$ ipython --no-banner

In [1]: import numpy as np

In [2]: np.set_printoptions(precision=3, suppress=True, linewidth=100)

In [3]: def rnd(a):
   ...:     return np.round(a, 3) + 0
   ...: 

In [4]: m1 = np.load("sample12.npy")

In [5]: m1
Out[5]: 
array([[3., 1., 0., 0., 0., 0., 0., 0., 0.],
       [0., 3., 1., 0., 0., 0., 0., 0., 0.],
       [0., 0., 3., 1., 0., 0., 0., 0., 0.],
       [0., 0., 0., 3., 1., 0., 0., 0., 0.],
       [0., 0., 0., 0., 3., 1., 0., 0., 0.],
       [0., 0., 0., 0., 0., 3., 1., 0., 0.],
       [0., 0., 0., 0., 0., 0., 3., 1., 0.],
       [0., 0., 0., 0., 0., 0., 0., 3., 1.],
       [0., 0., 0., 0., 0., 0., 0., 0., 3.]])

In [6]: # triangular: eigenvalues sit on the diagonal

In [7]: f, v = m1[2], m1[4]

In [8]: f @ f
Out[8]: np.float64(10.0)

In [9]: print(f @ v)
0.0

In [10]: p = (f @ v) / (f @ f) * f

In [11]: v - p
Out[11]: array([0., 0., 0., 0., 3., 1., 0., 0., 0.])

In [12]: rnd(np.linalg.norm(f + v) ** 2 + np.linalg.norm(f - v) ** 2)
Out[12]: np.float64(40.0)

In [13]: p
Out[13]: array([0., 0., 0., 0., 0., 0., 0., 0., 0.])

In [14]: print(np.outer(f, v))
[[0. 0. 0. 0. 0. 0. 0. 0. 0.]
 [0. 0. 0. 0. 0. 0. 0. 0. 0.]
 [0. 0. 0. 0. 9. 3. 0. 0. 0.]
 [0. 0. 0. 0. 3. 1. 0. 0. 0.]
 [0. 0. 0. 0. 0. 0. 0. 0. 0.]
 [0. 0. 0. 0. 0. 0. 0. 0. 0.]
 [0. 0. 0. 0. 0. 0. 0. 0. 0.]
 [0. 0. 0. 0. 0. 0. 0. 0. 0.]
 [0. 0. 0. 0. 0. 0. 0. 0. 0.]]

In [15]: blk = np.stack([m1, 5 * m1, m1[::-1]])

In [16]: np.linalg.matrix_rank(blk)
Out[16]: array([9, 9, 9])

In [17]: blk.sum(axis=0)
Out[17]: 
array([[18.,  6.,  0.,  0.,  0.,  0.,  0.,  0.,  3.],
       [ 0., 18.,  6.,  0.,  0.,  0.,  0.,  3.,  1.],
       [ 0.,  0., 18.,  6.,  0.,  0.,  3.,  1.,  0.],
       [ 0.,  0.,  0., 18.,  6.,  3.,  1.,  0.,  0.],
       [ 0.,  0.,  0.,  0., 21.,  7.,  0.,  0.,  0.],
       [ 0.,  0.,  0.,  3.,  1., 18.,  6.,  0.,  0.],
       [ 0.,  0.,  3.,  1.,  0.,  0., 18.,  6.,  0.],
       [ 0.,  3.,  1.,  0.,  0.,  0.,  0., 18.,  6.],
       [ 3.,  1.,  0.,  0.,  0.,  0.,  0.,  0., 18.]])

In [18]: print(rnd(np.linalg.norm(blk, axis=(1, 2))))
[ 9.434 47.17   9.434]

In [19]: rnd(np.linalg.norm(m1[8], 1)), rnd(np.linalg.norm(m1[8], np.inf))
Out[19]: (np.float64(3.0), np.float64(3.0))

In [20]: rnd(np.linalg.norm(m1[8] - m1[4]))
Out[20]: np.float64(4.359)

In [21]: rnd(np.linalg.norm(m1) ** 2 / np.linalg.norm(m1, 2) ** 2)
Out[21]: np.float64(5.672)

In [22]: print(rnd(np.linalg.norm(m1, "nuc")))
27.67

In [23]: rnd(np.linalg.norm(m1, axis=1))
Out[23]: array([3.162, 3.162, 3.162, 3.162, 3.162, 3.162, 3.162, 3.162, 3.   ])

In [24]: np.linalg.norm(m1, axis=1).argmax()
Out[24]: np.int64(0)

In [25]: m1 @ m1
Out[25]: 
array([[9., 6., 1., 0., 0., 0., 0., 0., 0.],
       [0., 9., 6., 1., 0., 0., 0., 0., 0.],
       [0., 0., 9., 6., 1., 0., 0., 0., 0.],
       [0., 0., 0., 9., 6., 1., 0., 0., 0.],
       [0., 0., 0., 0., 9., 6., 1., 0., 0.],
       [0., 0., 0., 0., 0., 9., 6., 1., 0.],
       [0., 0., 0., 0., 0., 0., 9., 6., 1.],
       [0., 0., 0., 0., 0., 0., 0., 9., 6.],
       [0., 0., 0., 0., 0., 0., 0., 0., 9.]])

In [26]: rnd(np.sort(np.linalg.eigvals(m1)))
Out[26]: array([3., 3., 3., 3., 3., 3., 3., 3., 3.])

In [27]: np.prod(np.diag(m1)), rnd(np.linalg.det(m1))
Out[27]: (np.float64(19683.0), np.float64(19683.0))

In [28]: ang = np.radians(160)

In [29]: R = np.eye(9)

In [30]: R[7, 7] = R[4, 4] = np.cos(ang)

In [31]: R[7, 4], R[4, 7] = -np.sin(ang), np.sin(ang)

In [32]: print(rnd(R))
[[ 1.     0.     0.     0.     0.     0.     0.     0.     0.   ]
 [ 0.     1.     0.     0.     0.     0.     0.     0.     0.   ]
 [ 0.     0.     1.     0.     0.     0.     0.     0.     0.   ]
 [ 0.     0.     0.     1.     0.     0.     0.     0.     0.   ]
 [ 0.     0.     0.     0.    -0.94   0.     0.     0.342  0.   ]
 [ 0.     0.     0.     0.     0.     1.     0.     0.     0.   ]
 [ 0.     0.     0.     0.     0.     0.     1.     0.     0.   ]
 [ 0.     0.     0.     0.    -0.342  0.     0.    -0.94   0.   ]
 [ 0.     0.     0.     0.     0.     0.     0.     0.     1.   ]]

In [33]: Y = m1 @ R.T

In [34]: rnd(np.abs(Y - m1).max(axis=0))
Out[34]: array([0.   , 0.   , 0.   , 0.   , 5.819, 0.   , 0.   , 5.819, 0.   ])

In [35]: rnd(np.linalg.det(R)), rnd(np.trace(R))
Out[35]: (np.float64(1.0), np.float64(5.121))

In [36]: print(rnd(Y))
[[ 3.     1.     0.     0.     0.     0.     0.     0.     0.   ]
 [ 0.     3.     1.     0.     0.     0.     0.     0.     0.   ]
 [ 0.     0.     3.     1.     0.     0.     0.     0.     0.   ]
 [ 0.     0.     0.     3.    -0.94   0.     0.    -0.342  0.   ]
 [ 0.     0.     0.     0.    -2.819  1.     0.    -1.026  0.   ]
 [ 0.     0.     0.     0.     0.     3.     1.     0.     0.   ]
 [ 0.     0.     0.     0.     0.342  0.     3.    -0.94   0.   ]
 [ 0.     0.     0.     0.     1.026  0.     0.    -2.819  1.   ]
 [ 0.     0.     0.     0.     0.     0.     0.     0.     3.   ]]

In [37]: rng = np.random.default_rng(145255)

In [38]: feats = np.eye(4, dtype=int)[rng.permutation(4)]

In [39]: feats
Out[39]: 
array([[1, 0, 0, 0],
       [0, 0, 1, 0],
       [0, 1, 0, 0],
       [0, 0, 0, 1]])

In [40]: w, V = np.linalg.eig(feats)

In [41]: np.prod(w)
Out[41]: np.float64(-1.0)

In [42]: feats @ V[:, 0] - w[0] * V[:, 0]
Out[42]: array([0., 0., 0., 0.])

In [43]: rnd(np.sort(np.linalg.eigvals(feats.T)))
Out[43]: array([-1.,  1.,  1.,  1.])

In [44]: rnd(np.sort(np.linalg.eigvals(feats @ feats)))
Out[44]: array([1., 1., 1., 1.])
